% ipython --no-banner

In [1]: import numpy as np

In [2]: import numpy.linalg as la

In [3]: np.set_printoptions(suppress=True, linewidth=160)

In [4]: M = np.array([[4, 5, 6], [7, 8, 9], [10, 11, 12]])

In [5]: print(np.trace(M))
24

In [6]: print(np.round(la.det(M), 3))
0.0

In [7]: M.inv()
---------------------------------------------------------------------------
AttributeError                            Traceback (most recent call last)
Cell In[7], line 1
----> 1 M.inv()

AttributeError: 'numpy.ndarray' object has no attribute 'inv'

In [8]: print(np.round(np.sort(np.abs(la.eigvals(M))), 3) + 0)
[ 0.     0.728 24.728]

In [9]: print(np.round(np.abs(la.eigvals(M)).max(), 3))
24.728

In [10]: print(np.allclose(M @ M.T, M.T @ M))
False

In [11]: print(la.matrix_power(M, 3))
[[2736 3114 3492]
 [4302 4896 5490]
 [5868 6678 7488]]

In [12]: assert M == M.T
---------------------------------------------------------------------------
ValueError                                Traceback (most recent call last)
Cell In[12], line 1
----> 1 assert M == M.T

ValueError: The truth value of an array with more than one element is ambiguous. Use a.any() or a.all()

In [13]: r0, g = M[2], M[0]

In [14]: print(r0 @ r0)
365

In [15]: pr = (r0 @ g) / (r0 @ r0) * r0

In [16]: print(np.outer(r0, g))
[[40 50 60]
 [44 55 66]
 [48 60 72]]

In [17]: print(la.matrix_rank(np.outer(r0, g)))
1

In [18]: print(np.round(la.norm(r0 + g) ** 2 + la.norm(r0 - g) ** 2, 3))
884.0

In [19]: J = np.array([[-16, 8], [-10, 5], [-16, 8], [8, -4]])

In [20]: Uu, sigma, Vt = la.svd(J)

In [21]: vecs = Vt[:(sigma > 1e-8).sum()]

In [22]: rng = np.random.default_rng(928764)

In [23]: x = J[3] + -1 * J[1] + rng.integers(2) * np.eye(2)[0]

In [24]: print(x)
[18. -9.]

In [25]: print(np.allclose(vecs.T @ vecs @ x, x))
True

In [26]: print(np.round(la.norm(x - vecs.T @ vecs @ x), 3))
0.0

In [27]: print(np.round(vecs.T @ vecs, 3))
[[ 0.8 -0.4]
 [-0.4  0.2]]

In [28]: print(np.abs(np.diag(la.qr(M)[1])) > 1e-9)
[ True  True False]

In [29]: print(round(float(np.trace(la.pinv(M) @ M)), 3))
2.0

In [30]: print(np.unique(M.round(6), axis=0).shape)
(3, 3)

In [31]: print(np.allclose(M[:-1].T @ la.lstsq(M[:-1].T, M[-1])[0], M[-1]))
True

In [32]: data = np.loadtxt("case11.csv", delimiter=",")

In [33]: print(data)
[[-10.  -4.  -4.]
 [ -4.   6.   4.]
 [ -4.   4.  -4.]]

In [34]: # symmetric, so the eigenvalues are real

In [35]: r0 = np.array([2, -2, 0])

In [36]: M2 = data + np.outer(r0, np.eye(3)[1])

In [37]: print(round(float(la.det(M2) / la.det(data)), 3), np.round(1 + la.solve(data, r0)[1], 3))
0.774 0.774

In [38]: print(la.matrix_rank(M2 - data))
1

In [39]: print(M2)
[[-10.  -2.  -4.]
 [ -4.   4.   4.]
 [ -4.   4.  -4.]]

In [40]: print(round(float(la.det(M2.T)), 3))
384.0

In [41]: print(np.einsum("ii->", M2))
-10.0

In [42]: w, vecs = la.eigh(data)

In [43]: print(np.abs(vecs[:, -1]).round(6).argmax())
1

In [44]: print(w.round(3))
[-12.208  -4.608   8.816]

In [45]: print(np.round(np.abs(vecs[:, -1]), 3))
[0.267 0.893 0.362]

In [46]: print(np.unique(w.round(6) + 0, return_counts=True)[1])
[1 1 1]

In [47]: print(np.round(la.eigvalsh(data + -1 * np.eye(3)), 3))
[-13.208  -5.608   7.816]

In [48]: arr = np.load("block14.npy")

In [49]: print(arr)
[[0. 0. 1.]
 [0. 0. 1.]
 [1. 1. 0.]]

In [50]: Uu, sigma, Vt = la.svd(arr)

In [51]: print(sigma.round(3))
[ 1.414  1.414 -0.   ]

In [52]: M2 = Uu[:, :2] @ np.diag(sigma[:2]) @ Vt[:2]

In [53]: print(round(la.norm(arr - M2) / la.norm(arr), 3))
0.0

In [54]: print(la.matrix_rank(M2))
2

In [55]: print(M2)
[[0. 0. 1.]
 [0. 0. 1.]
 [1. 1. 0.]]

In [56]: print(la.matrix_rank(arr, rtol=0.05))
2

In [57]: print(round(la.norm(arr - M2, 2), 3), sigma[2])
0.0 -0.0
